% python3 -q
>>> import numpy as np
>>> import numpy.linalg as la
>>> np.set_printoptions(precision=3, suppress=True, linewidth=160, sign=" ")
>>> data = np.loadtxt("layer3.csv", delimiter=",")
>>> print(data)
[[-2.1    0.4   -0.2    1.1   -1.   ]
 [ 0.5   -2.1   -0.7   -1.     1.1  ]
 [-0.5    1.4    1.1   -0.5   -0.7  ]
 [-2.073  0.47  -0.216  1.153 -0.966]]
>>> left, sv, Vh = la.svd(data)
>>> print(np.argmax(sv[:-1] / (sv[1:] + 1e-6)) + 1)
3
>>> A2 = left[:, :3] @ np.diag(sv[:3]) @ Vh[:3]
>>> print(round(float(la.norm(data - A2, 2)), 3), round(sv[3], 3))
0.037 0.037
>>> print(la.matrix_rank(A2))
3
>>> rng = np.random.default_rng(95284)
>>> A2 = data + rng.integers(-2, 3, (4, 3)) @ rng.integers(-2, 3, (3, 5))
>>> print(A2)
[[-0.1    4.4   -5.2    3.1    0.   ]
 [ 1.5   -3.1   -0.7   -3.     1.1  ]
 [ 1.5    2.4    0.1    1.5   -1.7  ]
 [-2.073  3.47  -3.216  3.153  0.034]]
>>> print(la.matrix_rank(A2 - data, tol=1e-8))
3
>>> print(A2 - data)
[[ 2.  4. -5.  2.  1.]
 [ 1. -1.  0. -2.  0.]
 [ 2.  1. -1.  2. -1.]
 [ 0.  3. -3.  2.  1.]]
>>> print(np.abs(A2 - data).sum(axis=1))
[ 14.   4.   7.   9.]
>>> print(np.round(la.svd(A2 - data, compute_uv=False), 3) + 0)
[ 8.808  2.534  2.449  0.   ]
>>> A2 = data / np.sqrt((data ** 2).mean(axis=1, keepdims=True))
>>> print(la.matrix_rank(data - data.mean(axis=1, keepdims=True)))
4
>>> print(la.norm(A2, axis=1))
[ 2.236  2.236  2.236  2.236]
>>> left, sv, Vh = la.svd(data, full_matrices=False)
>>> print(left.shape, sv.shape, Vh.shape)
(4, 4) (4,) (4, 5)
>>> print(np.round(left.T @ left, 3) + 0)
[[ 1.  0.  0.  0.]
 [ 0.  1.  0.  0.]
 [ 0.  0.  1.  0.]
 [ 0.  0.  0.  1.]]
>>> print(np.allclose(left * sv @ Vh, data))
True
>>> print(np.round(np.sqrt((sv ** 2).sum()), 3), np.round(la.norm(data), 3))
5.017 5.017
>>> print(sv)
[ 4.265  2.442  1.005  0.037]
>>> print(np.round(Vh @ Vh.T, 3) + 0)
[[ 1.  0.  0.  0.]
 [ 0.  1.  0.  0.]
 [ 0.  0.  1.  0.]
 [ 0.  0.  0.  1.]]
>>> m1 = np.array([[3, 0], [0, 0], [0, 0], [0, 0], [0, 1]])
>>> # row 2 repeats row 1
>>> print(m1[:, 0] @ m1[:, 1])
0
>>> print(m1.T @ m1)
[[ 9  0]
 [ 0  1]]
>>> Z = 10 * np.array([[2.3, 0.5, -0.7], [0.8, 1.3, -0.9], [-0.9, 0.8, 0.6]])
>>> z = rng.integers(0, 3, 20)
>>> X = Z[z] + rng.normal(size=(20, 3))
>>> print(X)
[[  8.286  12.15   -9.875]
 [  8.411  12.7    -9.451]
 [  9.388  12.871  -8.574]
 [ 20.44    6.462  -7.458]
 [ 24.163   5.019  -5.543]
 [ -8.372   7.849   6.531]
 [ 21.416   4.378  -7.046]
 [ -7.981   6.363   5.855]
 [ 22.011   5.319  -6.502]
 [ -9.225   9.145   6.638]
 [ -9.154   8.488   4.398]
 [-10.118   8.068   6.49 ]
 [ 24.619   4.478  -8.368]
 [ -8.124   7.022   6.818]
 [ -9.278   7.164   7.054]
 [ -8.718   7.762   5.235]
 [ 22.755   5.788  -7.996]
 [ -8.755   6.204   5.67 ]
 [-10.243   8.374   6.132]
 [  7.308  12.959 -10.113]]
>>> z = X[:, 0] > np.median(X[:, 0])
>>> u = X[z].mean(axis=0) - X[~z].mean(axis=0)
>>> print(z.astype(int))
[ 1  1  1  1  1  0  1  0  1  0  0  0  1  0  0  0  1  0  0  1]
>>> A2 = np.array([[2, -2, -2, 2, 0],
...     [0, 0, 2, 2, -2],
...     [-1, 2, 2, 1, 0],
...     [0, 2, 2, 1, -2],
...     [2, 1, -1, 1, -1]])
>>> A2[-1] = A2[0]
>>> J = A2 + 0.1 * np.eye(5)
>>> print(J)
[[ 2.1 -2.  -2.   2.   0. ]
 [ 0.   0.1  2.   2.  -2. ]
 [-1.   2.   2.1  1.   0. ]
 [ 0.   2.   2.   1.1 -2. ]
 [ 2.  -2.  -2.   2.   0.1]]
>>> z = rng.permutation(5)
>>> A2 = J[:, z] * rng.choice([-1, 1], 5)
>>> print(A2)
[[-0.   2.  -2.  -2.1 -2. ]
 [ 2.  -0.1 -2.  -0.   2. ]
 [-0.  -2.  -1.   1.   2.1]
 [ 2.  -2.  -1.1 -0.   2. ]
 [-0.1  2.  -2.  -2.  -2. ]]
>>> left, _, Vh = la.svd(J.T @ A2)
>>> print(z)
[ 4  1  3  0  2]
>>> print(np.round(la.lstsq(J, A2)[0], 3) + 0)
[[ 0.  0.  0. -1.  0.]
 [ 0. -1.  0.  0.  0.]
 [ 0.  0.  0.  0.  1.]
 [ 0.  0. -1.  0.  0.]
 [-1.  0.  0.  0.  0.]]
>>> print(np.round(left @ Vh, 3) + 0)
[[ 0.  0.  0. -1.  0.]
 [ 0. -1.  0.  0.  0.]
 [ 0.  0.  0.  0.  1.]
 [ 0.  0. -1.  0.  0.]
 [-1.  0.  0.  0.  0.]]
